$ ipython --no-banner

In [1]: import numpy as np

In [2]: import numpy.linalg as la

In [3]: np.set_printoptions(precision=1, suppress=True, linewidth=120, sign=" ")

In [4]: def rnd(a):
   ...:     return np.round(a, 1) + 0
   ...: 

In [5]: X = np.loadtxt("m.csv", delimiter=",")

In [6]: X
Out[6]: 
array([[-0.5,  1. ,  0.7,  1. , -0.5, -0.9, -0.8, -1. ],
       [-1. ,  0.3,  1. ,  1. ,  0.7,  0.9, -0.8, -0.8],
       [-0.7,  1. ,  0. ,  1. , -0.9, -0.4, -1. , -1. ],
       [-1. ,  1. ,  0.5,  1. ,  0.8, -1. ,  0.6, -0.8],
       [ 0.8, -1. , -0.7, -1. , -0.1,  1. ,  0.3,  1. ],
       [ 0.7, -0.9,  0.1, -0.8, -0.4,  0.9, -0.3,  0.5],
       [ 0.9,  0.6,  0.9,  0.7, -0.9, -0.3, -0.8, -1. ],
       [-1. ,  0.4, -0.9,  0.7,  1. , -0.9,  1. ,  1. ],
       [ 1. ,  0.8,  0.3,  0. , -1. , -0.1, -1. , -1. ],
       [ 0.7,  0.9,  1. ,  1. , -0.9, -0.7, -0.9, -1. ],
       [ 0. , -0.6,  0.9,  0.4,  0.7, -0.3,  0.9,  0.1],
       [-0.4, -0.5, -0.7, -0.9,  0.8, -0.4,  0.9,  0.9],
       [ 0.7, -0.6,  0.4, -0.4, -0.5,  0.7, -0.4, -0.2],
       [-0.9,  0.9,  0.9,  1. ,  0.7, -0.9,  0.2, -0.9],
       [ 0.8,  0.6,  0.1, -0.9, -0.5, -0.9,  0.6, -0.8],
       [-0.8,  0.8, -1. ,  0.6, -0.4,  0.6, -1. ,  0.4],
       [-0.2,  0.1,  1. ,  1. , -0.6,  0.9, -1. , -1. ],
       [ 0.5, -0.6, -0.8, -1. , -0.2,  0.6,  0. ,  0.8],
       [-0.7, -0.2,  0.3,  0.4,  0.9, -0.5,  0.9,  0.7],
       [-0.9,  0.5, -1. , -1. ,  1. , -1. ,  1. ,  1. ],
       [-1. ,  0.9, -1. , -0.9,  1. , -1. ,  1. ,  0.9],
       [ 0.4,  0.7,  1. ,  1. , -0.4, -0.8,  0.2, -1. ],
       [ 0.7, -0.8, -0.3,  0.8, -1. ,  1. , -1. , -0.3],
       [ 0.9, -0.8, -0.8, -1. , -0.9,  0.8, -0.6,  0.5],
       [ 1. , -0.9,  1. , -0.4, -0.9,  1. , -0.8, -0.9],
       [ 0.5, -1. , -0.9, -1. ,  0.6,  1. ,  0.8,  1. ],
       [ 1. ,  0.1,  0.9, -0.9, -1. ,  0.4, -1. , -1. ],
       [ 1. ,  0.8,  1. ,  0.9, -1. ,  0.2, -1. , -1. ],
       [ 1. , -1. ,  0.4, -1. , -1. ,  1. , -0.8,  0. ],
       [-0.1, -1. , -1. , -1. , -0.2,  1. , -0.9,  1. ],
       [ 1. ,  0.2, -0.9, -1. , -1. ,  0.4, -0.9, -0.7],
       [ 0.9,  1. ,  1. ,  1. , -1. , -0.9, -1. , -1. ],
       [ 0.2,  0.3,  0.8, -0.7,  0.7, -1. ,  1. , -0.4]])

In [7]: Xc = X - X.mean(axis=0)

In [8]: evecs = la.svd(Xc)[2][:2]

In [9]: Y = Xc - Xc @ evecs.T @ evecs

In [10]: rnd(np.cov(Xc @ evecs.T, rowvar=False))
Out[10]: 
array([[ 2.1,  0. ],
       [ 0. ,  1.8]])

In [11]: la.norm(Y, axis=1).round(6).argmax()
Out[11]: np.int64(15)

In [12]: G = np.cov(X, rowvar=False)

In [13]: rnd(X.std(axis=0))
Out[13]: array([ 0.8,  0.7,  0.8,  0.9,  0.8,  0.8,  0.8,  0.8])

In [14]: rnd(G)
Out[14]: 
array([[ 0.6, -0.2,  0.1, -0.2, -0.4,  0.3, -0.3, -0.2],
       [-0.2,  0.6,  0.2,  0.4,  0. , -0.5,  0. , -0.3],
       [ 0.1,  0.2,  0.6,  0.4, -0.2, -0.1, -0.2, -0.5],
       [-0.2,  0.4,  0.4,  0.8,  0. , -0.2, -0.2, -0.4],
       [-0.4,  0. , -0.2,  0. ,  0.6, -0.2,  0.5,  0.3],
       [ 0.3, -0.5, -0.1, -0.2, -0.2,  0.6, -0.3,  0.1],
       [-0.3,  0. , -0.2, -0.2,  0.5, -0.3,  0.7,  0.4],
       [-0.2, -0.3, -0.5, -0.4,  0.3,  0.1,  0.4,  0.7]])

In [15]: rnd(np.polyfit(X[:, 4], X[:, 3], 1))
Out[15]: array([-0.1,  0. ])

In [16]: G.shape
Out[16]: (8, 8)

In [17]: np.argsort(-X.std(axis=0).round(6), kind="stable")
Out[17]: array([ 3,  7,  6,  5,  2,  0,  4,  1])

In [18]: np.argwhere(np.triu(np.abs(np.corrcoef(X.T)) > 0.8, 1))
Out[18]: 
array([[ 2,  7],
       [ 4,  6]])

In [19]: P = X @ la.solve(X.T @ X, X.T)

In [20]: la.matrix_rank(np.eye(33) - P)
Out[20]: np.int64(25)

In [21]: rnd(la.eigvalsh(P))
Out[21]: 
array([ 0.,  0.,  0.,  0.,  0.,  0.,  0.,  0.,  0.,  0.,  0.,  0.,  0.,  0.,  0.,  0.,  0.,  0.,  0.,  0.,  0.,  0.,
        0.,  0.,  0.,  1.,  1.,  1.,  1.,  1.,  1.,  1.,  1.])

In [22]: rnd(np.trace(P))
Out[22]: np.float64(8.0)

In [23]: dist = la.norm(X[:, None] - X[None], axis=-1)

In [24]: rnd(la.norm(X, axis=1))
Out[24]: 
array([ 2.3,  2.4,  2.3,  2.4,  2.3,  1.8,  2.2,  2.5,  2.2,  2.5,  1.7,  2. ,  1.5,  2.4,  2. ,  2.1,  2.3,  1.8,
        1.8,  2.7,  2.7,  2.1,  2.2,  2.3,  2.5,  2.5,  2.4,  2.5,  2.4,  2.4,  2.3,  2.8,  2. ])

In [25]: np.flatnonzero(dist[24] < dist.mean() / 2)
Out[25]: array([ 12,  24,  26,  28])

In [26]: np.unravel_index(dist.round(6).argmax(), dist.shape)
Out[26]: (np.int64(20), np.int64(24))

In [27]: la.matrix_rank(dist ** 2)
Out[27]: np.int64(10)
